$ ipython --no-banner

In [1]: import numpy as np

In [2]: from numpy import linalg as LA

In [3]: np.set_printoptions(precision=1, suppress=True, linewidth=140, legacy="1.25")

In [4]: F = np.loadtxt("sample4.csv", delimiter=",")

In [5]: print(F)
[[ -4.8   1.    2.1  -0.1   6.6   5.5   3.8]
 [ -8.4   2.3   3.5  -0.1   5.7   4.3   3.1]
 [ -1.8   1.2   0.8  -1.2   3.    4.5   0.5]
 [ -2.   -2.1  -0.1   0.2   6.1   8.1   6. ]
 [ -2.8   2.6   2.1  -0.9   4.5   2.8   0.2]
 [ -7.9   5.    4.1  -1.7   6.3   4.4   0.1]
 [ -4.    2.4   2.2  -0.7   3.1   2.1   0. ]
 [ -2.4  -0.7   1.2   0.5   7.4   6.4   6. ]
 [ -3.1   1.1   2.1   0.1   7.4   4.    4. ]
 [ -6.2   1.8   3.9   1.4   7.7   1.4   5.1]
 [ -6.5   5.    4.   -1.7   7.7   5.1   0.2]
 [ -8.8   6.2   5.2  -1.9   8.3   4.6  -0.2]
 [ -5.3   1.7   2.4  -0.1   3.4   1.9   1.4]
 [ -3.8   2.6   1.7  -1.8   5.6   7.    0.5]
 [ -6.7   4.9   4.1  -1.7   7.7   5.1   0.1]
 [ -4.9   3.8   2.8  -1.9   7.5   7.6   0.4]
 [ -7.3   3.5   3.2  -1.8   4.6   6.   -0.4]
 [-12.1   6.2   6.7  -1.   12.3   7.6   3.6]
 [ -0.2  -0.6   0.3   0.8   1.6   0.7   1.9]
 [ -3.8   2.5   2.   -0.8   3.1   2.1  -0.3]
 [ -4.8   2.6   2.9  -0.5   9.9   6.6   4.2]
 [ -9.9   4.8   5.6   0.    9.3   2.7   3.1]
 [ -9.9   3.4   4.5  -0.9   8.3   6.7   3.2]]

In [6]: dist = LA.norm(F[:, None] - F[None], axis=-1)

In [7]: print(np.unravel_index(dist.round(6).argmax(), dist.shape))
(17, 18)

In [8]: Q, evecs = LA.qr(F[:, :2])[0], LA.qr(F[:, 2:])[0]

In [9]: s = LA.svd(Q.T @ evecs, compute_uv=False)

In [10]: print(np.round(LA.norm(Q @ Q.T - evecs @ evecs.T, 2), 1))
1.0

In [11]: print(np.degrees(np.arccos(s.clip(0, 1))))
[1.8 8.2]

In [12]: print((s > 0.9).sum())
2

In [13]: print(s)
[1. 1.]

In [14]: out = np.c_[F[:, :3] @ np.array([[-2, 3, 3], [0, -3, -2], [-1, 3, 0]]), np.array([1, -2, 0, 1, -1, -1, -1, -2, -1, -1, 2, -2, 0, -2, 1, -1, 2, 0, 2, 1, 2, 2, -2])]

In [15]: print(out.round(1) + 0)
[[  7.5 -11.1 -16.4   1. ]
 [ 13.3 -21.6 -29.8  -2. ]
 [  2.8  -6.6  -7.8   0. ]
 [  4.1   0.   -1.8   1. ]
 [  3.5  -9.9 -13.6  -1. ]
 [ 11.7 -26.4 -33.7  -1. ]
 [  5.8 -12.6 -16.8  -1. ]
 [  3.6  -1.5  -5.8  -2. ]
 [  4.1  -6.3 -11.5  -1. ]
 [  8.5 -12.3 -22.2  -1. ]
 [  9.  -22.5 -29.5   2. ]
 [ 12.4 -29.4 -38.8  -2. ]
 [  8.2 -13.8 -19.3   0. ]
 [  5.9 -14.1 -16.6  -2. ]
 [  9.3 -22.5 -29.9   1. ]
 [  7.  -17.7 -22.3  -1. ]
 [ 11.4 -22.8 -28.9   2. ]
 [ 17.5 -34.8 -48.7   0. ]
 [  0.1   2.1   0.6   2. ]
 [  5.6 -12.9 -16.4   1. ]
 [  6.7 -13.5 -19.6   2. ]
 [ 14.2 -27.3 -39.3   2. ]
 [ 15.3 -26.4 -36.5  -2. ]]

In [16]: print(np.round(LA.lstsq(F, out[:, 0])[0], 1) + 0)
[-2.  0. -1.  0.  0.  0.  0.]

In [17]: print(LA.norm(LA.qr(F)[0].T @ out, axis=0) ** 2 / ((out ** 2).sum(axis=0) + 1e-12))
[1.  1.  1.  0.2]

In [18]: print(LA.matrix_rank(np.c_[F, out]))
8

In [19]: print(LA.matrix_rank(out))
4

In [20]: G = np.cov(F, rowvar=False)

In [21]: print(np.round(LA.eigvalsh(G)[::-1], 1) + 0)
[19.4  8.5  4.1  1.3  0.   0.   0. ]

In [22]: print(np.median(F, axis=0))
[-4.9  2.6  2.8 -0.8  6.6  4.6  1.4]

In [23]: print(np.polyfit(F[:, 2], F[:, 0], 1))
[-1.7 -0.6]

In [24]: data, _ = LA.qr(np.array([[1.1, -1.0, -0.1], [0.6, -0.8, -1.1], [1.7, 0.5, -0.6]]))

In [25]: print(data)
[[-0.5 -0.6 -0.6]
 [-0.3 -0.5  0.8]
 [-0.8  0.6  0.1]]

In [26]: vec = np.array([2, -1, -2])

In [27]: rhs = data @ vec

In [28]: c, lr = np.zeros(3), 1 / LA.norm(data, 2) ** 2

In [29]: for i in range(40):
    ...:     c -= lr * data.T @ (data @ c - rhs)
    ...:     if i % 10 == 0: print(i, round(LA.norm(data @ c - rhs), 1))
    ...: 
0 0.0
10 0.0
20 0.0
30 0.0

In [30]: print(c)
[ 2. -1. -2.]

In [31]: out = data / LA.norm(data, axis=1, keepdims=True)

In [32]: G = out @ out.T

In [33]: print((np.abs(G) > 0.9).astype(int))
[[1 0 0]
 [0 1 0]
 [0 0 1]]

In [34]: print(G.round(1) + 0)
[[1. 0. 0.]
 [0. 1. 0.]
 [0. 0. 1.]]

In [35]: print((G - 2 * np.eye(3)).round(6).argmax(axis=1))
[1 0 0]

In [36]: Q, _ = LA.qr(np.array([[1.7, -0.1, -1.1, -0.9, -0.3],
    ...:     [-0.2, -0.9, -1.3, -0.9, 1.2],
    ...:     [0.5, 0.0, 0.5, 1.2, -0.1],
    ...:     [-0.7, -0.2, -1.5, -0.5, 0.7],
    ...:     [-0.6, -0.2, 1.6, -0.5, 0.6]]))

In [37]: vals = np.array([1, 2, 1, 2, 2])

In [38]: E = Q @ np.diag(vals) @ Q.T

In [39]: print(E.round(1) + 0)
[[ 1.3  0.1 -0.2  0.2  0.3]
 [ 0.1  2.   0.   0.   0. ]
 [-0.2  0.   1.8  0.3 -0.1]
 [ 0.2  0.   0.3  1.5  0.3]
 [ 0.3  0.  -0.1  0.3  1.4]]

In [40]: vals, evecs = LA.eigh(E)

In [41]: vec = np.array([-2, 3, 0, -4, 2])

In [42]: print(np.round(evecs * np.abs(vals) @ evecs.T, 1) + 0)
[[ 1.3  0.1 -0.2  0.2  0.3]
 [ 0.1  2.   0.   0.   0. ]
 [-0.2  0.   1.8  0.3 -0.1]
 [ 0.2  0.   0.3  1.5  0.3]
 [ 0.3  0.  -0.1  0.3  1.4]]

In [43]: print(np.round(evecs * np.sqrt(vals) @ evecs.T, 1) + 0)
[[ 1.1  0.  -0.1  0.1  0.1]
 [ 0.   1.4  0.   0.   0. ]
 [-0.1  0.   1.4  0.1 -0.1]
 [ 0.1  0.   0.1  1.2  0.1]
 [ 0.1  0.  -0.1  0.1  1.2]]

In [44]: print(LA.eigvalsh(E[1:, 1:]))
[1.  1.7 2.  2. ]

In [45]: print(round(vec @ E @ vec / (vec @ vec), 1), round(vals[0], 1), round(vals[-1], 1))
1.4 1.0 2.0

In [46]: print(np.round(evecs * np.maximum(vals, 0) @ evecs.T, 1) + 0)
[[ 1.3  0.1 -0.2  0.2  0.3]
 [ 0.1  2.   0.   0.   0. ]
 [-0.2  0.   1.8  0.3 -0.1]
 [ 0.2  0.   0.3  1.5  0.3]
 [ 0.3  0.  -0.1  0.3  1.4]]

In [47]: print(np.poly(E))
[  1.  -8.  25. -38.  28.  -8.]

In [48]: print(round(LA.det(E[::-1]), 1))
8.0

In [49]: Lm = LA.cholesky(E)

In [50]: print(Lm.round(1) + 0)
[[ 1.1  0.   0.   0.   0. ]
 [ 0.1  1.4  0.   0.   0. ]
 [-0.2  0.   1.3  0.   0. ]
 [ 0.2  0.   0.2  1.2  0. ]
 [ 0.3  0.  -0.1  0.3  1.1]]

In [51]: print(np.round(Lm @ Lm.T, 1) + 0)
[[ 1.3  0.1 -0.2  0.2  0.3]
 [ 0.1  2.   0.   0.   0. ]
 [-0.2  0.   1.8  0.3 -0.1]
 [ 0.2  0.   0.3  1.5  0.3]
 [ 0.3  0.  -0.1  0.3  1.4]]

In [52]: print(np.diag(Lm) ** 2)
[1.3 2.  1.8 1.4 1.3]

In [53]: print(round(np.prod(np.diag(Lm)) ** 2, 1), np.round(LA.det(E), 1))
8.0 8.0

In [54]: out = np.array([[1, -2], [-2, -4], [-2, -1], [5, 0], [-3, 0]])

In [55]: print(E @ out)
[[ 1.6 -2.7]
 [-4.1 -8.2]
 [-2.1 -1.6]
 [ 6.1 -0.6]
 [-1.9 -0.4]]

In [56]: print(LA.matrix_rank(E @ out))
2

In [57]: print(np.einsum("ik,kj->ji", E, out))
[[ 1.6 -4.1 -2.1  6.1 -1.9]
 [-2.7 -8.2 -1.6 -0.6 -0.4]]

In [58]: print(np.vstack([E, out.T]).shape)
(7, 5)

In [59]: print(np.einsum("ij,ij->i", E, E))
[1.8 4.  3.5 2.4 2.2]

In [60]: print(np.einsum("ij->j", E))
[1.7 2.  1.8 2.3 1.9]

In [61]: print(np.einsum("ik,kj->ij", E, out))
[[ 1.6 -2.7]
 [-4.1 -8.2]
 [-2.1 -1.6]
 [ 6.1 -0.6]
 [-1.9 -0.4]]

In [62]: print(LA.matrix_rank(np.vstack([E, out.T])))
5

In [63]: vec = np.array([-3, 2, 1, 3, 2])

In [64]: rhs = E @ vec

In [65]: print(rhs)
[-2.5  3.6  3.   4.6  2.7]

In [66]: print(np.round(LA.solve(E, E[:, 2]), 1) + 0)
[0. 0. 1. 0. 0.]

In [67]: print(LA.solve(E, -3 * rhs))
[ 9. -6. -3. -9. -6.]

In [68]: out = np.array([[9, 0, 2, 2, 3, 5, 2, 6],
    ...:     [4, 8, 0, 5, 1, 2, 8, 3],
    ...:     [4, 6, 5, 2, 2, 7, 0, 4],
    ...:     [5, 4, 4, 9, 7, 8, 2, 2],
    ...:     [5, 5, 4, 5, 4, 6, 8, 1],
    ...:     [8, 7, 4, 3, 8, 2, 0, 1],
    ...:     [4, 1, 8, 5, 2, 2, 4, 4],
    ...:     [8, 6, 4, 5, 9, 1, 3, 0]])

In [69]: A = out + out.T

In [70]: print(A)
[[18  4  6  7  8 13  6 14]
 [ 4 16  6  9  6  9  9  9]
 [ 6  6 10  6  6 11  8  8]
 [ 7  9  6 18 12 11  7  7]
 [ 8  6  6 12  8 14 10 10]
 [13  9 11 11 14  4  2  2]
 [ 6  9  8  7 10  2  8  7]
 [14  9  8  7 10  2  7  0]]

In [71]: out = A[0, 0] * A[1:] - np.outer(A[1:, 0], A[0])

In [72]: print(out)
[[   0  272   84  134   76  110  138  106]
 [   0   84  144   66   60  120  108   60]
 [   0  134   66  275  160  107   84   28]
 [   0   76   60  160   80  148  132   68]
 [   0  110  120  107  148  -97  -42 -146]
 [   0  138  108   84  132  -42  108   42]
 [   0  106   60   28   68 -146   42 -196]]

In [73]: print(A[:, 0] / A[0, 0])
[1.  0.2 0.3 0.4 0.4 0.7 0.3 0.8]

In [74]: vals, evecs = LA.eigh(A)

In [75]: vec = np.array([0, 2, 2, 3, 0, 1, 0, 1])

In [76]: print(LA.eigvalsh(A[1:, 1:]))
[-15.   -3.8   0.8   4.8   7.8  10.6  58.8]

In [77]: print((np.sign(evecs[:, -1].round(6)) == np.sign(evecs[0, -1].round(6))).astype(int))
[1 1 1 1 1 1 1 1]

In [78]: print(np.round(vec @ A @ vec / (vec @ vec), 1), round(vals[0], 1), round(float(vals[-1]), 1))
39.9 -17.7 67.9

In [79]: print(evecs * np.maximum(vals, 0) @ evecs.T)
[[19.9  5.   7.1  7.3  9.6 10.3  5.7 10.3]
 [ 5.  16.6  6.8  9.2  7.3  7.   8.4  7.2]
 [ 7.1  6.8 11.1  6.2  7.8  8.3  6.9  6.1]
 [ 7.3  9.2  6.2 18.  12.3 10.6  6.9  6.5]
 [ 9.6  7.3  7.8 12.3 11.2  9.5  7.9  7.5]
 [10.3  7.   8.3 10.6  9.5 10.6  4.7  6.5]
 [ 5.7  8.4  6.9  6.9  7.9  4.7  9.9  7. ]
 [10.3  7.2  6.1  6.5  7.5  6.5  7.   7.5]]

In [80]: print(LA.matrix_rank(A, rtol=0.1))
4

In [81]: print(np.round(LA.norm(A, 2) / LA.norm(A), 1))
0.9

In [82]: print(np.argsort(-LA.norm(A, axis=0).round(6), kind="stable")[:3])
[0 3 4]

In [83]: print(np.round(np.abs(LA.svd(A)[2][-1]), 1) + 0)
[0.1 0.1 0.4 0.5 0.7 0.4 0.  0.2]

In [84]: W1 = np.array([[3, -3, 3, -5],
    ...:     [2, 9, 5, 9],
    ...:     [-2, 7, 8, 0],
    ...:     [-8, -5, 4, -4],
    ...:     [-8, 4, 7, -5],
    ...:     [-7, 4, 1, 0],
    ...:     [8, -4, -2, -7],
    ...:     [-9, -6, 8, -7]])

In [85]: c = np.array([2, 3, -3, 2])

In [86]: H = np.maximum(A @ W1 + c, 0)

In [87]: print((H > 0).astype(int))
[[0 0 1 0]
 [0 1 1 0]
 [0 1 1 0]
 [0 1 1 0]
 [0 1 1 0]
 [0 1 1 0]
 [0 1 1 0]
 [0 1 1 0]]

In [88]: print(LA.matrix_rank(H))
2

In [89]: basis = np.array([[0, 3], [-3, -3], [-3, 1], [-1, -3]])

In [90]: print((H @ basis).round(6).argmax(axis=1))
[1 1 1 1 1 1 1 1]

In [91]: K = np.load("a.npy")

In [92]: print(K)
[[0. 1. 1.]
 [1. 0. 1.]
 [1. 1. 0.]]

In [93]: vals, evecs = LA.eigh(K)

In [94]: print(LA.eigvalsh(K @ K))
[1. 1. 4.]

In [95]: print(K.sum(axis=0))
[2. 2. 2.]

In [96]: print(np.argwhere(np.triu(K)))
[[0 1]
 [0 2]
 [1 2]]

In [97]: Lm = np.diag(K.sum(axis=1)) - K

In [98]: print((LA.eigvalsh(Lm) < 1e-8).sum())
1

In [99]: print(np.round(LA.eigvalsh(Lm), 1) + 0)
[0. 3. 3.]

In [100]: print(LA.matrix_rank(Lm))
2

In [101]: print(Lm @ np.ones(3))
[0. 0. 0.]

In [102]: print(Lm)
[[ 2. -1. -1.]
 [-1.  2. -1.]
 [-1. -1.  2.]]

In [103]: vals, evecs = LA.eig(K)

In [104]: print(np.round(K @ evecs[:, 0] - vals[0] * evecs[:, 0], 1) + 0)
[0. 0. 0.]

In [105]: print(round(np.prod(vals), 1))
2.0

In [106]: rng = np.random.default_rng(31)

In [107]: out = K + rng.integers(-2, 3, (3, 1)) @ rng.integers(-2, 3, (1, 3))

In [108]: print(out)
[[ 0.  1.  1.]
 [-3.  0.  3.]
 [ 1.  1.  0.]]

In [109]: print(out - K)
[[ 0.  0.  0.]
 [-4.  0.  2.]
 [ 0.  0.  0.]]

In [110]: print(LA.matrix_rank(out - K, tol=1e-8))
1

In [111]: out = np.array([[3, 3], [2, 1], [2, 0]])

In [112]: print(np.einsum("ik,kj->ij", K, out))
[[4. 1.]
 [5. 3.]
 [5. 4.]]

In [113]: out @ K
Traceback (most recent call last):
  Cell In[113], line 1
    out @ K
ValueError: matmul: Input operand 1 has a mismatch in its core dimension 0, with gufunc signature (n?,k),(k,m?)->(n?,m?) (size 3 is different from 2)


In [114]: print(LA.matrix_rank(np.vstack([K, out.T])))
3

In [115]: print(np.einsum("ik,kj->ji", K, out))
[[4. 5. 5.]
 [1. 3. 4.]]

In [116]: print(LA.matrix_rank(K @ out))
2

In [117]: arr = np.array([[2, -1, 2, -1, 2, -1],
     ...:     [0, -1, 0, -1, 0, -1],
     ...:     [0, -1, 0, -1, 0, -1],
     ...:     [2, -1, 2, -1, 2, -1],
     ...:     [0, -1, 0, -1, 0, -1],
     ...:     [0, -1, 0, -1, 0, -1]])

In [118]: r = LA.matrix_rank(arr)

In [119]: print(r)
2

In [120]: ns = LA.svd(arr)[2][r:].T

In [121]: print([int(LA.matrix_rank(arr[:, :j + 1])) for j in range(6)])
[1, 2, 2, 2, 2, 2]

In [122]: print([int(LA.matrix_rank(np.delete(arr, i, axis=0))) for i in range(6)])
[2, 2, 2, 2, 2, 2]

In [123]: print(np.round(arr @ ns, 1) + 0)
[[0. 0. 0. 0.]
 [0. 0. 0. 0.]
 [0. 0. 0. 0.]
 [0. 0. 0. 0.]
 [0. 0. 0. 0.]
 [0. 0. 0. 0.]]

In [124]: print([int(LA.matrix_rank(arr[:i])) for i in range(1, len(arr) + 1)])
[1, 2, 2, 2, 2, 2]

In [125]: print(np.round(ns @ ns.T, 1) + 0)
[[ 0.7  0.  -0.3  0.  -0.3  0. ]
 [ 0.   0.7  0.  -0.3  0.  -0.3]
 [-0.3  0.   0.7  0.  -0.3  0. ]
 [ 0.  -0.3  0.   0.7  0.  -0.3]
 [-0.3  0.  -0.3  0.   0.7  0. ]
 [ 0.  -0.3  0.  -0.3  0.   0.7]]

In [126]: ang = np.sort(rng.uniform(-2, 2, 28))

In [127]: m1 = np.c_[ang, ang ** 2, ang ** 3] @ np.array([[1, -1, 2, 1, 1], [3, -3, 2, 3, 2], [0, -3, 1, -3, -3]])

In [128]: print(m1.round(1) + 0)
[[  9.2  12.2  -3.6  30.5  26.8]
 [  8.3  10.4  -3.1  27.1  23.7]
 [  7.9   9.5  -2.9  25.2  22. ]
 [  6.    6.   -2.1  17.9  15.4]
 [  4.7   4.1  -1.7  13.5  11.5]
 [  3.7   2.8  -1.4  10.2   8.6]
 [  2.9   1.8  -1.2   7.6   6.2]
 [  1.4   0.6  -0.9   3.3   2.5]
 [  1.1   0.4  -0.8   2.6   1.9]
 [  1.1   0.4  -0.8   2.6   1.9]
 [  0.    0.1  -0.4   0.1   0. ]
 [ -0.1   0.1  -0.2  -0.1  -0.1]
 [  0.1  -0.1   0.2   0.1   0.1]
 [  0.6  -0.7   0.8   0.5   0.4]
 [  0.8  -0.9   1.    0.6   0.5]
 [  0.8  -1.    1.1   0.7   0.5]
 [  1.4  -1.9   1.8   0.9   0.7]
 [  1.9  -2.7   2.4   1.1   0.7]
 [  2.2  -3.3   2.8   1.1   0.6]
 [  2.5  -3.8   3.1   1.2   0.6]
 [  2.6  -3.9   3.2   1.2   0.6]
 [  2.8  -4.5   3.5   1.2   0.5]
 [  7.  -14.7   9.1  -0.7  -2.6]
 [  7.4 -16.    9.7  -1.1  -3.1]
 [  9.1 -21.2  12.2  -2.9  -5.4]
 [ 12.9 -34.   18.2  -8.1 -11.8]
 [ 13.2 -34.9  18.6  -8.6 -12.3]
 [ 13.7 -36.9  19.5  -9.5 -13.4]]

In [129]: Uu, s, vt = LA.svd(m1)

In [130]: evecs = vt[:(s > 1e-8).sum()]

In [131]: vec = m1[4] + 4 * m1[3] + rng.integers(2) * np.eye(5)[3]

In [132]: print(vec)
[ 28.5  28.1 -10.2  86.1  73. ]

In [133]: print(np.allclose(evecs.T @ evecs @ vec, vec))
False

In [134]: print(np.diag(evecs.T @ evecs))
[0.3 0.8 1.  0.5 0.4]

In [135]: print(LA.matrix_rank(np.vstack([m1, vec])))
4
